$ python3 -q
>>> import numpy as np
>>> import numpy.linalg as la
>>> np.set_printoptions(precision=2, suppress=True, linewidth=120)
>>> tidy = lambda a: np.round(a, 2) + 0
>>> J = np.load("out7.npy")
>>> J
array([[-1,  2,  0,  1],
       [-4,  2, -3,  2],
       [-1,  2,  0,  1]])
>>> U, sv, VT = la.svd(J)
>>> V = VT[:(sv > 1e-8).sum()]
>>> rng = np.random.default_rng(173828)
>>> x0 = J[2] + 5 * J[1] + rng.integers(2) * np.eye(4)[1]
>>> x0
array([-21.,  13., -15.,  11.])
>>> tidy(la.norm(x0 - V.T @ V @ x0))
np.float64(0.47)
>>> rank = la.matrix_rank(J)
>>> rank
np.int64(2)
>>> null = la.svd(J)[2][rank:].T
>>> tidy(null @ null.T)
array([[ 0.5 ,  0.14, -0.43,  0.21],
       [ 0.14,  0.22, -0.24, -0.31],
       [-0.43, -0.24,  0.45,  0.06],
       [ 0.21, -0.31,  0.06,  0.83]])
>>> tidy(J @ null)
array([[0., 0.],
       [0., 0.],
       [0., 0.]])
>>> U, sv, VT = la.svd(J)
>>> tidy(sv)
array([6.33, 2.21, 0.  ])
>>> B = U[:, :2] @ np.diag(sv[:2]) @ VT[:2]
>>> tidy(la.norm(J - B) / la.norm(J))
np.float64(0.0)
>>> tidy(la.norm(J - B, 2)), tidy(sv[2])
(np.float64(0.0), np.float64(0.0))
>>> np.abs(np.diag(la.qr(J)[1])) > 1e-9
array([ True,  True, False])
>>> tidy(np.trace(la.pinv(J) @ J))
np.float64(2.0)
>>> np.unique(J.round(6), axis=0).shape
(2, 4)
>>> B = J / np.sqrt((J ** 2).mean(axis=1, keepdims=True))
>>> tidy(la.norm(B, axis=1))
array([2., 2., 2.])
>>> J - J.mean(axis=1, keepdims=True)
array([[-1.5 ,  1.5 , -0.5 ,  0.5 ],
       [-3.25,  2.75, -2.25,  2.75],
       [-1.5 ,  1.5 , -0.5 ,  0.5 ]])
>>> la.matrix_rank(J - J.mean(axis=1, keepdims=True))
np.int64(2)
>>> tidy(B[0])
array([-0.82,  1.63,  0.  ,  0.82])
>>> la.matrix_rank(B) == la.matrix_rank(J)
np.True_
>>> E = np.array([[-2, 1, -2, 1], [2, 1, 2, 1], [-2, 1, -2, 1], [2, 1, 2, 1]])
>>> np.unique(E.round(6), axis=0).shape
(2, 4)
>>> la.lstsq(E[:-1].T, E[-1])[2]
np.int32(2)
>>> np.allclose(E[:-1].T @ la.lstsq(E[:-1].T, E[-1])[0], E[-1])
True
>>> U, sv, VT = la.svd(E)
>>> V = VT[:(sv > 1e-8).sum()]
>>> x0 = E[0] + 4 * E[1] + rng.integers(2) * np.eye(4)[1]
>>> x0
array([6., 5., 6., 5.])
>>> tidy(V.T @ V)
array([[0.5, 0. , 0.5, 0. ],
       [0. , 0.5, 0. , 0.5],
       [0.5, 0. , 0.5, 0. ],
       [0. , 0.5, 0. , 0.5]])
>>> tidy(np.sort(np.abs(la.eigvals(E))))
array([0.  , 0.  , 3.12, 5.12])
>>> (E - E.T) / 2
array([[ 0. , -0.5,  0. , -0.5],
       [ 0.5,  0. ,  0.5,  0. ],
       [ 0. , -0.5,  0. , -0.5],
       [ 0.5,  0. ,  0.5,  0. ]])
>>> tidy(la.det(E))
np.float64(0.0)
>>> E @ E
array([[12, -2, 12, -2],
       [-4,  6, -4,  6],
       [12, -2, 12, -2],
       [-4,  6, -4,  6]])
>>> la.matrix_power(E, 2)
array([[12, -2, 12, -2],
       [-4,  6, -4,  6],
       [12, -2, 12, -2],
       [-4,  6, -4,  6]])
>>> E.inv()
Traceback (most recent call last):
  File "<python-input-45>", line 1, in <module>
    E.inv()
    ^^^^^
AttributeError: 'numpy.ndarray' object has no attribute 'inv'
>>> tidy(np.abs(la.eigvals(E)).max())
np.float64(5.12)
>>> M = np.load("x.npy")
>>> M
array([[-1.61, -0.44, -4.71],
       [-4.32,  1.19,  2.22],
       [-3.39,  1.63, -3.29],
       [ 3.5 , -2.76, -2.27],
       [ 2.34, -4.4 ,  0.43],
       [ 2.47,  4.27, -0.83],
       [-2.17, -3.87, -2.3 ],
       [-2.16,  2.59, -3.69],
       [ 3.5 , -2.02, -2.94],
       [-4.13,  1.65, -2.29],
       [-2.41,  2.54,  3.57],
       [-4.94, -0.45, -0.66],
       [ 4.35, -2.44, -0.3 ],
       [-4.94,  0.7 , -0.34],
       [-1.18,  3.1 , -3.74],
       [-4.32,  0.36,  2.5 ]])
>>> d = la.norm(M[:, None] - M[None], axis=-1)
>>> tidy(d[:5, :5])
array([[0.  , 7.62, 3.08, 6.12, 7.6 ],
       [7.62, 0.  , 5.61, 9.84, 8.88],
       [3.08, 5.61, 0.  , 8.23, 9.11],
       [6.12, 9.84, 8.23, 0.  , 3.37],
       [7.6 , 8.88, 9.11, 3.37, 0.  ]])
>>> np.flatnonzero(d[7] < d.mean() / 2)
array([ 2,  7,  9, 14])
>>> la.matrix_rank(d ** 2)
np.int64(5)
>>> np.unravel_index(d.round(6).argmax(), d.shape)
(np.int64(8), np.int64(10))
>>> d[7].round(6).argsort(kind="stable")[:4]
array([ 7, 14,  2,  9])
>>> m1 = np.loadtxt("run10.csv", delimiter=",")
>>> tidy(m1)
array([[-1.54, -0.28,  9.88],
       [-9.06,  2.37,  3.52],
       [-8.55,  2.8 , -4.36],
       [ 7.55, -1.72, -6.33],
       [-4.2 ,  0.55,  9.06],
       [-0.42,  0.86, -9.95],
       [ 5.92, -2.29,  7.73],
       [ 9.08, -2.38, -3.46],
       [ 9.56, -2.69, -1.17],
       [ 6.51, -1.33, -7.48],
       [-9.45,  2.59,  2.02],
       [ 7.59, -1.74, -6.27],
       [ 5.67, -1.04, -8.17],
       [ 4.17, -0.54, -9.07],
       [-9.32,  2.87, -2.21],
       [ 7.49, -2.62,  6.08],
       [-3.78,  1.77, -9.09],
       [-5.79,  1.08,  8.08],
       [ 7.2 , -1.59, -6.76],
       [-3.01,  0.17,  9.53]])
>>> # rows and columns are dependent
>>> [round(float(x), 2) for x in la.svd(m1, compute_uv=False)[:3]]
[36.12, 26.37, 0.0]
>>> Xc = m1 - m1.mean(axis=0)
>>> V = la.svd(Xc)[2][:2]
>>> B = Xc - Xc @ V.T @ V
>>> tidy(B.std(axis=0))
array([0., 0., 0.])
>>> tidy(np.cov(Xc @ V.T, rowvar=False))
array([[67.1,  0. ],
       [ 0. , 36.6]])
>>> arr = np.loadtxt("a.csv", delimiter=",")
>>> arr
array([[-1., -2.,  0.,  0.],
       [-2., -3., -2.,  0.],
       [ 0., -2.,  0., -2.],
       [ 0.,  0., -2., -2.]])
>>> evals, V = la.eigh(arr)
>>> tidy(la.eigvalsh(arr + -2 * np.eye(4)))
array([-7.05, -4.87, -2.13,  0.05])
>>> tidy(la.svd(arr, compute_uv=False))
array([5.05, 2.87, 2.05, 0.13])
>>> np.abs(V[:, -1]).round(6).argmax()
np.int64(2)
>>> B = arr / np.sqrt((arr ** 2).mean(axis=1, keepdims=True))
>>> tidy(la.norm(B, axis=1))
array([2., 2., 2., 2.])
>>> la.matrix_rank(arr - arr.mean(axis=1, keepdims=True))
np.int64(3)
>>> X = np.load("data.npy")
>>> tidy(X)
array([[ 0.19,  0.04, -0.19, -0.34],
       [ 0.04,  0.01, -0.04, -0.07],
       [-0.19, -0.04,  0.19,  0.34],
       [-0.34, -0.07,  0.34,  0.61]])
>>> tidy(la.det(X.T))
np.float64(0.0)
>>> np.einsum("ii->", X)
np.float64(1.0)
>>> np.einsum("ij,ji->", X, X)
np.float64(1.0)
>>> data = np.array([[6, 2, 3], [9, -5, -3], [4, 5, -9]])
>>> data[0] = data[1]
>>> data
array([[ 9, -5, -3],
       [ 9, -5, -3],
       [ 4,  5, -9]])
>>> rank = la.matrix_rank(data)
>>> rank
np.int64(2)
>>> null = la.svd(data)[2][rank:].T
>>> null.shape
(3, 1)
>>> [int(la.matrix_rank(data[:, :j + 1])) for j in range(3)]
[1, 2, 2]
>>> [int(la.matrix_rank(data[:i])) for i in range(1, len(data) + 1)]
[1, 1, 2]
>>> tidy(null @ null.T)
array([[0.29, 0.33, 0.31],
       [0.33, 0.38, 0.36],
       [0.31, 0.36, 0.34]])
>>> [int(la.matrix_rank(np.delete(data, i, axis=0))) for i in range(3)]
[2, 2, 1]
>>> tidy(la.det(2 * data)), tidy(la.det(data))
(np.float64(0.0), np.float64(0.0))
>>> tidy(la.det(data[::-1]))
np.float64(0.0)
>>> tidy(la.eigvals(data).sum().real)
np.float64(-5.0)
>>> tidy(la.det(data.T))
np.float64(0.0)
>>> z = m1[:, 2] > np.median(m1[:, 2])
>>> u = m1[z].mean(axis=0) - m1[~z].mean(axis=0)
>>> np.argsort(-np.abs(u).round(6), kind="stable")
array([2, 0, 1])
>>> z.astype(int)
array([1, 1, 0, 0, 1, 0, 1, 0, 1, 0, 1, 0, 0, 0, 1, 1, 0, 1, 0, 1])
>>> U, sv, VT = la.svd(data)
>>> tidy(sv)
array([15.88,  9.99,  0.  ])
>>> B = U[:, :2] @ np.diag(sv[:2]) @ VT[:2]
>>> tidy(B)
array([[ 9., -5., -3.],
       [ 9., -5., -3.],
       [ 4.,  5., -9.]])
>>> tidy(np.abs(data - B).max())
np.float64(0.0)
>>> tidy(la.norm(data - B) / la.norm(data))
np.float64(0.0)
>>> la.matrix_rank(B)
np.int64(2)
>>> np.allclose(data[:-1].T @ la.lstsq(data[:-1].T, data[-1])[0], data[-1])
False
>>> tidy(data @ la.pinv(data) @ data)
array([[ 9., -5., -3.],
       [ 9., -5., -3.],
       [ 4.,  5., -9.]])
>>> feats = np.loadtxt("layer16.csv", delimiter=",")
>>> feats
array([[ -8. ,  -1.3,  -0.6,  -0.7],
       [ -4. ,   1.2,   0.9,  -1.9],
       [ 10. ,   0. ,   0.9,   1.6],
       [-12. ,   2.2,  -0.4,   1. ]])
>>> # column 0 is much longer than the rest
>>> x0 = np.array([-5, 2, -5, 9])
>>> (feats @ x0).argmax()
np.int64(3)
>>> tidy(feats @ (2 * x0))
array([ 68.2,   1.6, -80.2, 150.8])
>>> tidy(np.einsum("ij,j->i", feats, x0))
array([ 34.1,   0.8, -40.1,  75.4])
>>> tidy(feats * x0)
array([[ 40. ,  -2.6,   3. ,  -6.3],
       [ 20. ,   2.4,  -4.5, -17.1],
       [-50. ,   0. ,  -4.5,  14.4],
       [ 60. ,   4.4,   2. ,   9. ]])
>>> x0 = np.array([2, 2, 5, 8])
>>> target = feats @ x0
>>> tidy(target)
array([-27.2, -16.3,  37.3, -13.6])
>>> tidy(la.solve(feats.T, feats[3]))
array([0., 0., 0., 1.])
>>> tidy(la.solve(feats, 2 * target))
array([ 4.,  4., 10., 16.])
>>> tidy(la.solve(feats, feats[:, 3]))
array([0., 0., 0., 1.])
